In [1]: import numpy as np

In [2]: np.set_printoptions(suppress=True, linewidth=120)

In [3]: def tidy(a):
   ...:     return np.round(a, 3) + 0
   ...: 

In [4]: arr = np.array([[3, -3, -3], [0, 3, -3], [-1, -2, -3]])

In [5]: tidy(np.linalg.norm(arr, axis=0))
Out[5]: array([3.162, 4.69 , 5.196])

In [6]: arr[1] @ arr[0]
Out[6]: np.int64(0)

In [7]: Y = np.array([[4, -1], [-4, -1], [3, 2]])

In [8]: np.vstack([arr, Y.T]).shape
Out[8]: (5, 3)

In [9]: np.linalg.matrix_rank(arr @ Y)
Out[9]: np.int64(2)

In [10]: np.einsum("ij->j", arr)
Out[10]: array([ 2, -2, -9])

In [11]: x = np.array([0, 3, 2])

In [12]: y = arr @ x

In [13]: y
Out[13]: array([-15,   3, -12])

In [14]: tidy(np.linalg.solve(arr, arr[:, 1]))
Out[14]: array([0., 1., 0.])

In [15]: tidy(np.linalg.solve(arr.T, arr[0]))
Out[15]: array([1., 0., 0.])

In [16]: tidy(np.linalg.solve(arr, y + arr[:, 0]))
Out[16]: array([1., 3., 2.])

In [17]: gram = arr.T @ arr

In [18]: tidy(np.linalg.eigvalsh(gram)[::-1])
Out[18]: array([34.294, 18.424,  6.282])

In [19]: np.allclose(gram, gram.T)
Out[19]: True

In [20]: np.linalg.matrix_rank(gram)
Out[20]: np.int64(3)

In [21]: tidy(np.linalg.svd(arr, compute_uv=False) ** 2)
Out[21]: array([34.294, 18.424,  6.282])

In [22]: tidy(np.linalg.eigvals(arr))
Out[22]: array([-4.384+0.j  ,  3.692+0.86j,  3.692-0.86j])

In [23]: tidy(np.linalg.det(arr.T))
Out[23]: np.float64(-63.0)

In [24]: tidy(np.poly(arr))
Out[24]: array([  1.,  -3., -18.,  63.])

In [25]: np.einsum("ij,ji->", arr, arr)
Out[25]: np.int64(45)

In [26]: Y = np.array([[1, 0, 1, 1], [-1, 1, -1, 2], [2, -1, 2, 0], [1, 1, 1, 2]])

In [27]: E = np.triu(Y, 1)

In [28]: E
Out[28]: 
array([[ 0,  0,  1,  1],
       [ 0,  0, -1,  2],
       [ 0,  0,  0,  0],
       [ 0,  0,  0,  0]])

In [29]: np.argsort(-np.linalg.norm(E, axis=0).round(6), kind="stable")[:3]
Out[29]: array([3, 2, 0])

In [30]: np.linalg.matrix_rank(E, rtol=0.1)
Out[30]: np.int64(2)

In [31]: tidy(np.linalg.norm(E, 2) / np.linalg.norm(E))
Out[31]: np.float64(0.87)

In [32]: feats = np.load("run0.npy")

In [33]: feats
Out[33]: 
array([[-2,  1, -1, -1],
       [-2, -2,  2,  0],
       [-2,  1, -1, -1]])

In [34]: ang = np.radians(15)

In [35]: R = np.eye(4)

In [36]: R[3, 3] = R[2, 2] = np.cos(ang)

In [37]: R[3, 2], R[2, 3] = -np.sin(ang), np.sin(ang)

In [38]: tidy(R)
Out[38]: 
array([[ 1.   ,  0.   ,  0.   ,  0.   ],
       [ 0.   ,  1.   ,  0.   ,  0.   ],
       [ 0.   ,  0.   ,  0.966,  0.259],
       [ 0.   ,  0.   , -0.259,  0.966]])

In [39]: Y = feats @ R.T

In [40]: tidy(np.linalg.svd(feats, compute_uv=False)), tidy(np.linalg.svd(Y, compute_uv=False))
Out[40]: (array([3.742, 3.464, 0.   ]), array([3.742, 3.464, 0.   ]))

In [41]: tidy(np.abs(Y - feats).max(axis=0))
Out[41]: array([0.   , 0.   , 0.225, 0.518])

In [42]: tidy(Y)
Out[42]: 
array([[-2.   ,  1.   , -1.225, -0.707],
       [-2.   , -2.   ,  1.932, -0.518],
       [-2.   ,  1.   , -1.225, -0.707]])

In [43]: np.allclose(feats @ feats.T, Y @ Y.T)
Out[43]: True

In [44]: np.allclose(np.linalg.norm(feats, axis=1), np.linalg.norm(Y, axis=1))
Out[44]: True

In [45]: tidy(np.linalg.det(R)), tidy(np.trace(R))
Out[45]: (np.float64(1.0), np.float64(3.932))

In [46]: data = np.array([[3, -3, -9], [-1, 0, 0], [-3, 0, 0], [2, 3, 9]])

In [47]: # rows and columns are dependent

In [48]: rank = np.linalg.matrix_rank(data)

In [49]: rank
Out[49]: np.int64(2)

In [50]: N = np.linalg.svd(data)[2][rank:].T

In [51]: tidy(N @ N.T)
Out[51]: 
array([[ 0. ,  0. ,  0. ],
       [ 0. ,  0.9, -0.3],
       [ 0. , -0.3,  0.1]])

In [52]: [int(np.linalg.matrix_rank(data[:, :j + 1])) for j in range(3)]
Out[52]: [1, 2, 2]

In [53]: np.linalg.matrix_rank(data.T @ data), np.linalg.matrix_rank(data @ data.T)
Out[53]: (np.int64(2), np.int64(2))

In [54]: [int(np.linalg.matrix_rank(np.delete(data, i, axis=0))) for i in range(4)]
Out[54]: [2, 2, 2, 2]

In [55]: np.linalg.matrix_rank(data, rtol=0.1)
Out[55]: np.int64(2)

In [56]: tidy(np.linalg.norm(data, 2) / np.linalg.norm(data))
Out[56]: np.float64(0.943)

In [57]: [round(float(x), 3) for x in np.linalg.svd(data, compute_uv=False)[:3]]
Out[57]: [13.438, 4.736, 0.0]

In [58]: mat = np.loadtxt("arr.csv", delimiter=",")

In [59]: mat
Out[59]: 
array([[ 0.,  3.,  2., -2.],
       [ 0.,  0.,  0.,  3.],
       [ 0.,  0.,  0.,  2.],
       [ 0.,  0.,  0.,  0.]])

In [60]: w1 = np.array([[5, 8, 1], [5, 0, 8], [6, 3, 2]])

In [61]: c = np.array([2, 2, 0])

In [62]: hid = np.maximum(arr @ w1 + c, 0)

In [63]: hid
Out[63]: 
array([[ 0, 17,  0],
       [ 0,  0, 18],
       [ 0,  0,  0]])

In [64]: (hid > 0).astype(int)
Out[64]: 
array([[0, 1, 0],
       [0, 0, 1],
       [0, 0, 0]])

In [65]: basis = np.array([[2, 0], [2, 0], [3, 0]])

In [66]: hid @ basis
Out[66]: 
array([[34,  0],
       [54,  0],
       [ 0,  0]])

In [67]: (hid @ basis).round(6).argmax(axis=1)
Out[67]: array([0, 0, 0])
